>>> import numpy as np
>>> np.set_printoptions(precision=2, suppress=True, linewidth=160)
>>> tidy = lambda a: np.round(a, 2) + 0
>>> rng = np.random.default_rng(851474)
>>> idx = rng.integers(0, 3, 3)
>>> X = np.triu((idx[:, None] == idx) & (rng.random((3, 3)) < 0.8), 1).astype(int)
>>> X += X.T
>>> print(X)
[[0 1 1]
 [1 0 1]
 [1 1 0]]
>>> vals, vecs = np.linalg.eig(X)
>>> print(tidy(X @ vecs[:, 0] - vals[0] * vecs[:, 0]))
[0. 0. 0.]
>>> print(tidy(np.sort(np.linalg.eigvals(X @ X))))
[1. 1. 4.]
>>> print(tidy(vals))
[-1.  2. -1.]
>>> print(tidy(np.prod(vals)))
2.0
>>> print(X @ np.ones(3))
[2. 2. 2.]
>>> print(np.allclose(X @ X.T, X.T @ X))
True
>>> x = np.array([6, 7, 8])
>>> y = X @ x
>>> beta, lr = np.zeros(3), 1 / np.linalg.norm(X, 2) ** 2
>>> for i in range(3):
...     beta -= lr * X.T @ (X @ beta - y)
...     if i % 1 == 0: print(i, round(np.linalg.norm(X @ beta - y), 2))
... 
0 1.06
1 0.8
2 0.6
>>> print(tidy(np.linalg.cond(X)))
2.0
>>> gram = X.T @ X
>>> print((X @ X.T).shape)
(3, 3)
>>> print(gram)
[[2 1 1]
 [1 2 1]
 [1 1 2]]
>>> print(tidy(np.linalg.eigvalsh(gram)[::-1]))
[4. 1. 1.]
>>> print(np.linalg.matrix_rank(gram))
3
>>> print(np.diag(gram))
[2 2 2]
>>> print(np.allclose(gram, gram.T))
True
>>> print(np.trace(gram), (X ** 2).sum())
6 6
>>> E = np.array([[0, 3, 1, 0], [1, 0, 2, 3], [2, 0, 1, 0], [2, 2, 3, 2]])
>>> print(E)
[[0 3 1 0]
 [1 0 2 3]
 [2 0 1 0]
 [2 2 3 2]]
>>> B = E / np.linalg.norm(E, axis=1, keepdims=True)
>>> gram = B @ B.T
>>> print((np.abs(gram) > 0.9).astype(int))
[[1 0 0 0]
 [0 1 0 0]
 [0 0 1 0]
 [0 0 0 1]]
>>> print(tidy(gram[1]))
[0.17 1.   0.48 0.82]
>>> print(tidy(gram))
[[1.   0.17 0.14 0.62]
 [0.17 1.   0.48 0.82]
 [0.14 0.48 1.   0.68]
 [0.62 0.82 0.68 1.  ]]
>>> mat = np.loadtxt("a.csv", delimiter=",")
>>> print(mat)
[[-10.  -7.  -4.]
 [  0.   1.   0.]
 [ 24.  15.  10.]]
>>> Q = mat.astype(float).copy()
>>> for j in range(3):
...     Q[:, j] -= Q[:, :j] @ (Q[:, :j].T @ Q[:, j])
...     Q[:, j] /= np.linalg.norm(Q[:, j])
... 
>>> print(tidy(Q))
[[-0.38 -0.53  0.76]
 [ 0.    0.82  0.57]
 [ 0.92 -0.22  0.32]]
>>> x = np.array([2, -3, -3])
>>> y = Q @ x
>>> beta, lr = np.zeros(3), 1 / np.linalg.norm(Q, 2) ** 2
>>> for i in range(3):
...     beta -= lr * Q.T @ (Q @ beta - y)
...     if i % 1 == 0: print(i, round(np.linalg.norm(Q @ beta - y), 2))
... 
0 0.0
1 0.0
2 0.0
>>> print(tidy(beta))
[ 2. -3. -3.]
>>> print(tidy(np.linalg.cond(Q)))
1.0
>>> K = np.array([[-1.59, 0.01, 0.15, 0.48],
...     [0.01, -1.84, 0.97, -0.14],
...     [0.15, 0.97, -2.16, 0.04],
...     [0.48, -0.14, 0.04, -1.41]])
>>> # symmetric, so the eigenvalues are real
>>> vals, vecs = np.linalg.eig(K)
>>> print(tidy(np.sort(np.linalg.eigvals(K.T))))
[-3.   -2.01 -1.   -0.99]
>>> vals, vecs = np.linalg.eigh(K)
>>> x = np.array([0, 3, 1, 4])
>>> print(x @ K @ x)
-38.5
>>> print(tidy(np.linalg.eigvalsh(K[1:, 1:])))
[-2.99 -1.42 -1.  ]
>>> hat = np.triu(np.array([[-3, 4, 0, -5], [-1, 3, 8, 4], [7, -2, -6, 4], [8, -2, 1, 9]]), 1) + np.eye(4)
>>> B = hat @ K @ np.linalg.inv(hat)
>>> print(np.linalg.matrix_rank(B))
4
>>> print(np.trace(B), np.trace(K))
-7.0 -7.0
>>> print(tidy(np.linalg.det(B)))
6.0
>>> print(tidy(np.linalg.eigvalsh(K).min()))
-3.0
>>> try:
...     np.linalg.cholesky(K)
... except np.linalg.LinAlgError as e:
...     print(e)
... 
Matrix is not positive definite
>>> print(np.all(np.linalg.eigvalsh(K) > 0))
False
>>> B = K / np.sqrt((K ** 2).mean(axis=1, keepdims=True))
>>> print(np.linalg.matrix_rank(K - K.mean(axis=1, keepdims=True)))
3
>>> feats = np.load("m.npy")
>>> print(feats)
[[1.  0.  0. ]
 [0.5 0.5 0. ]
 [0.  0.  1. ]]
>>> T = np.stack([feats, 2 * feats, feats[::-1]])
>>> print(T.shape)
(3, 3, 3)
>>> print((T @ feats.T).shape)
(3, 3, 3)
>>> print(tidy(np.linalg.norm(T, axis=(1, 2))))
[1.58 3.16 1.58]
>>> print(np.linalg.matrix_rank(T))
[3 3 3]
>>> print(tidy(np.linalg.det(T)))
[ 0.5  4.  -0.5]
>>> print(T.sum(axis=0))
[[3. 0. 1.]
 [2. 2. 0.]
 [1. 0. 3.]]
>>> u = np.array([-1, 0, -1])
>>> B = feats + np.outer(u, np.eye(3)[0])
>>> print(tidy(np.linalg.det(B) / np.linalg.det(feats)), tidy(1 + np.linalg.solve(feats, u)[0]))
0.0 0.0
>>> x = np.array([4, 0, 4])
>>> y = feats @ x
>>> print(y)
[4. 2. 4.]
>>> print(tidy(np.linalg.solve(feats.T, feats[2])))
[0. 0. 1.]
>>> print(tidy(np.linalg.solve(feats, feats[:, 2])))
[0. 0. 1.]
>>> u = np.array([-2, -4, 0])
>>> arr = np.outer(rng.normal(size=13), u) + 0.05 * rng.normal(size=(13, 3))
>>> print(tidy(arr))
[[-4.19 -8.28  0.01]
 [ 1.78  3.51  0.04]
 [ 4.07  8.27  0.02]
 [ 0.4   0.94  0.01]
 [ 0.34  0.67  0.  ]
 [ 2.53  5.04  0.03]
 [-0.94 -1.92  0.  ]
 [-3.05 -6.18 -0.05]
 [ 0.9   1.81 -0.11]
 [-3.69 -7.51  0.03]
 [ 3.34  6.74  0.01]
 [-1.43 -2.94 -0.01]
 [-1.44 -2.85 -0.05]]
>>> x = np.array([3, 2, 2])
>>> y = arr @ x
>>> print(tidy(np.linalg.solve(arr.T @ arr, arr.T @ y)))
[3. 2. 2.]
>>> y = y + 0.3 * rng.normal(size=13)
>>> print(tidy(y))
[-28.84  12.51  28.92   2.64   2.76  17.68  -6.6  -22.25   5.82 -26.36  24.07  -9.9  -10.74]
>>> beta, *_ = np.linalg.lstsq(arr, y)
>>> print(tidy(np.linalg.norm(y - arr @ beta)))
1.13
>>> print(tidy(beta))
[3.13 1.96 5.74]
>>> t = np.radians(45)
>>> Rm = np.eye(3)
>>> Rm[2, 2] = Rm[1, 1] = np.cos(t)
>>> Rm[2, 1], Rm[1, 2] = -np.sin(t), np.sin(t)
>>> print(tidy(Rm))
[[ 1.    0.    0.  ]
 [ 0.    0.71  0.71]
 [ 0.   -0.71  0.71]]
>>> B = arr @ Rm.T
>>> print(tidy(np.linalg.det(Rm)), tidy(np.trace(Rm)))
1.0 2.41
>>> print(np.allclose(np.linalg.norm(arr, axis=1), np.linalg.norm(B, axis=1)))
True
